% python3 -q
>>> import numpy as np
>>> from numpy import linalg as LA
>>> np.set_printoptions(precision=2, suppress=True, linewidth=120, sign=" ")
>>> M = np.array([[1, -3, 9, -27],
...     [1, -2, 4, -8],
...     [1, -1, 1, -1],
...     [1, 0, 0, 0],
...     [1, 1, 1, 1]])
>>> U, s, Vt = LA.svd(M)
>>> s
array([ 30.08,   2.5 ,   1.56,   0.86])
>>> B = U[:, :1] @ np.diag(s[:1]) @ Vt[:1]
>>> round(np.abs(M - B).max(), 2)
np.float64(1.22)
>>> B = np.c_[M[:, :1] @ np.array([[3]]), np.array([3, 2, 1, 2, 1])]
>>> B
array([[ 3,  3],
       [ 3,  2],
       [ 3,  1],
       [ 3,  2],
       [ 3,  1]])
>>> LA.matrix_rank(np.c_[M, B])
np.int64(5)
>>> np.round(LA.norm(B - M @ LA.lstsq(M, B)[0], axis=0), 2) + 0
array([ 0.  ,  0.72])
>>> U, s, Vt = LA.svd(B, full_matrices=False)
>>> s / s[0]
array([ 1.  ,  0.18])
>>> s
array([ 7.87,  1.43])
>>> U.shape, s.shape, Vt.shape
((5, 2), (2,), (2, 2))
>>> (s > 1e-8).sum()
np.int64(2)
>>> hat = M @ LA.solve(M.T @ M, M.T)
>>> hat
array([[ 0.99,  0.06, -0.09,  0.06, -0.01],
       [ 0.06,  0.77,  0.34, -0.23,  0.06],
       [-0.09,  0.34,  0.49,  0.34, -0.09],
       [ 0.06, -0.23,  0.34,  0.77,  0.06],
       [-0.01,  0.06, -0.09,  0.06,  0.99]])
>>> np.round((np.eye(5) - hat) @ M, 2) + 0
array([[ 0.,  0.,  0.,  0.],
       [ 0.,  0.,  0.,  0.],
       [ 0.,  0.,  0.,  0.],
       [ 0.,  0.,  0.,  0.],
       [ 0.,  0.,  0.,  0.]])
>>> np.round(LA.eigvalsh(hat), 2) + 0
array([ 0.,  1.,  1.,  1.,  1.])
>>> np.allclose(hat @ hat, hat)
True
>>> np.trace(hat)
np.float64(4.0)
>>> np.diag(hat)
array([ 0.99,  0.77,  0.49,  0.77,  0.99])
>>> round(LA.norm(M, 2) / LA.norm(M), 2)
np.float64(0.99)
>>> [round(float(x), 2) for x in LA.svd(M, compute_uv=False)[:3]]
[30.08, 2.5, 1.56]
>>> arr = np.array([[1, 3, 2, 3, 3, 3, 1],
...     [3, 1, 1, 0, 3, 0, 0],
...     [1, 0, 2, 0, 2, 3, 1],
...     [3, 2, 0, 2, 2, 1, 3],
...     [0, 0, 0, 0, 3, 1, 2],
...     [3, 2, 0, 2, 2, 1, 3],
...     [2, 3, 1, 3, 3, 2, 3]])
>>> # row 5 repeats row 3
>>> x0 = np.array([-1, -3, 5, 0, 4, 0, 2])
>>> (arr @ x0).argmax()
np.int64(2)
>>> arr @ (2 * x0)
array([ 28,  22,  38,  10,  32,  10,  24])
>>> arr @ np.eye(7)[2]
array([ 2.,  1.,  2.,  0.,  0.,  0.,  1.])
>>> np.einsum("ij,j->i", arr, x0)
array([ 14,  11,  19,   5,  16,   5,  12])
>>> arr @ x0
array([ 14,  11,  19,   5,  16,   5,  12])
>>> U, s, Vt = LA.svd(arr)
>>> s.round(2) + 0
array([ 12.71,   4.1 ,   3.47,   2.79,   1.91,   0.28,   0.  ])
>>> B = U[:, :6] @ np.diag(s[:6]) @ Vt[:6]
>>> round(float(LA.norm(arr - B, 2)), 2), round(s[6], 2)
(0.0, np.float64(0.0))
>>> LA.matrix_rank(arr, rtol=0.05)
np.int64(5)
>>> round(float(LA.norm(arr - B) / LA.norm(arr)), 2)
0.0
>>> round(np.abs(arr - B).max(), 2)
np.float64(0.0)
>>> data = np.loadtxt("mat.csv", delimiter=",")
>>> data
array([[ 1.  ,  0.5 ,  0.25,  0.12,  0.06],
       [ 0.5 ,  1.  ,  0.5 ,  0.25,  0.12],
       [ 0.25,  0.5 ,  1.  ,  0.5 ,  0.25],
       [ 0.12,  0.25,  0.5 ,  1.  ,  0.5 ],
       [ 0.06,  0.12,  0.25,  0.5 ,  1.  ]])
>>> ev, evecs = LA.eigh(data)
>>> x0 = np.array([1, -3, 1, -2, -5])
>>> evecs * np.maximum(ev, 0) @ evecs.T
array([[ 1.  ,  0.5 ,  0.25,  0.12,  0.06],
       [ 0.5 ,  1.  ,  0.5 ,  0.25,  0.12],
       [ 0.25,  0.5 ,  1.  ,  0.5 ,  0.25],
       [ 0.12,  0.25,  0.5 ,  1.  ,  0.5 ],
       [ 0.06,  0.12,  0.25,  0.5 ,  1.  ]])
>>> np.round(x0 @ data @ x0 / (x0 @ x0), 2), np.round(ev[0], 2), round(float(ev[-1]), 2)
(np.float64(1.14), np.float64(0.36), 2.26)
>>> round(float(x0 @ data @ x0), 2)
45.52
>>> evecs * np.sqrt(ev) @ evecs.T
array([[ 0.96,  0.25,  0.09,  0.04,  0.02],
       [ 0.25,  0.93,  0.24,  0.09,  0.04],
       [ 0.09,  0.24,  0.93,  0.24,  0.09],
       [ 0.04,  0.09,  0.24,  0.93,  0.25],
       [ 0.02,  0.04,  0.09,  0.25,  0.96]])
>>> evecs * np.abs(ev) @ evecs.T
array([[ 1.  ,  0.5 ,  0.25,  0.12,  0.06],
       [ 0.5 ,  1.  ,  0.5 ,  0.25,  0.12],
       [ 0.25,  0.5 ,  1.  ,  0.5 ,  0.25],
       [ 0.12,  0.25,  0.5 ,  1.  ,  0.5 ],
       [ 0.06,  0.12,  0.25,  0.5 ,  1.  ]])
>>> LA.eigvalsh(data[1:, 1:])
array([ 0.38,  0.54,  1.  ,  2.08])
